$ ipython --no-banner

In [1]: import numpy as np

In [2]: from numpy import linalg as LA

In [3]: np.set_printoptions(precision=1, suppress=True, linewidth=200, legacy="1.25")

In [4]: rd = lambda a: np.round(a, 1) + 0

In [5]: M = np.load("x.npy")

In [6]: M
Out[6]: 
array([[0, 0, 0, 0, 0, 0, 1, 0],
       [0, 0, 0, 0, 0, 0, 0, 1],
       [1, 0, 0, 0, 0, 0, 0, 0],
       [0, 0, 0, 0, 0, 1, 0, 0],
       [0, 0, 1, 0, 0, 0, 0, 0],
       [0, 1, 0, 0, 0, 0, 0, 0],
       [0, 0, 0, 1, 0, 0, 0, 0],
       [0, 0, 0, 0, 1, 0, 0, 0]])

In [7]: print(M.sum(axis=1))
[1 1 1 1 1 1 1 1]

In [8]: print(LA.matrix_power(M, 2))
[[0 0 0 1 0 0 0 0]
 [0 0 0 0 1 0 0 0]
 [0 0 0 0 0 0 1 0]
 [0 1 0 0 0 0 0 0]
 [1 0 0 0 0 0 0 0]
 [0 0 0 0 0 0 0 1]
 [0 0 0 0 0 1 0 0]
 [0 0 1 0 0 0 0 0]]

In [9]: print(rd(np.sort(np.abs(LA.eigvals(M)))[::-1]))
[1. 1. 1. 1. 1. 1. 1. 1.]

In [10]: pr = np.eye(8)[4]

In [11]: for _ in range(7):
    ...:     pr = pr @ M
    ...:     print(pr.round(1))
    ...: 
[0. 0. 1. 0. 0. 0. 0. 0.]
[1. 0. 0. 0. 0. 0. 0. 0.]
[0. 0. 0. 0. 0. 0. 1. 0.]
[0. 0. 0. 1. 0. 0. 0. 0.]
[0. 0. 0. 0. 0. 1. 0. 0.]
[0. 1. 0. 0. 0. 0. 0. 0.]
[0. 0. 0. 0. 0. 0. 0. 1.]

In [12]: vec = np.array([1, 2, 3, 2, 1, 0, 3, 3])

In [13]: rd(np.sort(np.abs(np.degrees(np.angle(LA.eigvals(M))))))
Out[13]: array([  0.,  45.,  45.,  90.,  90., 135., 135., 180.])

In [14]: rd(np.abs(LA.eigvals(M)))
Out[14]: array([1., 1., 1., 1., 1., 1., 1., 1.])

In [15]: rd(LA.inv(M))
Out[15]: 
array([[0., 0., 1., 0., 0., 0., 0., 0.],
       [0., 0., 0., 0., 0., 1., 0., 0.],
       [0., 0., 0., 0., 1., 0., 0., 0.],
       [0., 0., 0., 0., 0., 0., 1., 0.],
       [0., 0., 0., 0., 0., 0., 0., 1.],
       [0., 0., 0., 1., 0., 0., 0., 0.],
       [1., 0., 0., 0., 0., 0., 0., 0.],
       [0., 1., 0., 0., 0., 0., 0., 0.]])

In [16]: [p for p in range(1, 25) if np.allclose(LA.matrix_power(M, p), np.eye(8))]
Out[16]: [8, 16, 24]

In [17]: rd(LA.norm(vec)), rd(LA.norm(M @ vec))
Out[17]: (6.1, 6.1)

In [18]: rd(LA.det(M))
Out[18]: -1.0
